$ ipython --no-banner

In [1]: import numpy as np

In [2]: import numpy.linalg as la

In [3]: np.set_printoptions(suppress=True, linewidth=100)

In [4]: m1 = np.load("layer17.npy")

In [5]: m1
Out[5]: 
array([[ 5,  0,  0,  0,  0],
       [ 0, -3,  0,  0,  0],
       [ 0,  0, -3,  0,  0],
       [ 0,  0,  0,  0,  0],
       [ 0,  0,  0,  0, -5]])

In [6]: # 5 blocks once reordered

In [7]: (la.matrix_power((m1 != 0) + (m1.T != 0) + np.eye(5), 5) > 0).astype(int)
Out[7]: 
array([[1, 0, 0, 0, 0],
       [0, 1, 0, 0, 0],
       [0, 0, 1, 0, 0],
       [0, 0, 0, 1, 0],
       [0, 0, 0, 0, 1]])

In [8]: m1 @ m1
Out[8]: 
array([[25,  0,  0,  0,  0],
       [ 0,  9,  0,  0,  0],
       [ 0,  0,  9,  0,  0],
       [ 0,  0,  0,  0,  0],
       [ 0,  0,  0,  0, 25]])

In [9]: np.round(np.sort(la.eigvals(m1).real), 2)
Out[9]: array([-5., -3., -3.,  0.,  5.])

In [10]: K = np.loadtxt("block2.csv", delimiter=",")

In [11]: K
Out[11]: 
array([[ 5.,  6.,  7.,  8.,  9., 10., 11., 12.],
       [13., 14., 15., 16., 17., 18., 19., 20.],
       [21., 22., 23., 24., 25., 26., 27., 28.],
       [29., 30., 31., 32., 33., 34., 35., 36.],
       [37., 38., 39., 40., 41., 42., 43., 44.],
       [45., 46., 47., 48., 49., 50., 51., 52.],
       [53., 54., 55., 56., 57., 58., 59., 60.],
       [61., 62., 63., 64., 65., 66., 67., 68.],
       [69., 70., 71., 72., 73., 74., 75., 76.]])

In [12]: left, sig, vt = la.svd(K)

In [13]: sig.round(2) + 0
Out[13]: array([386.16,   8.82,   0.  ,   0.  ,   0.  ,   0.  ,   0.  ,   0.  ])

In [14]: Y = left[:, :2] @ np.diag(sig[:2]) @ vt[:2]

In [15]: round(np.abs(K - Y).max(), 2)
Out[15]: np.float64(0.0)
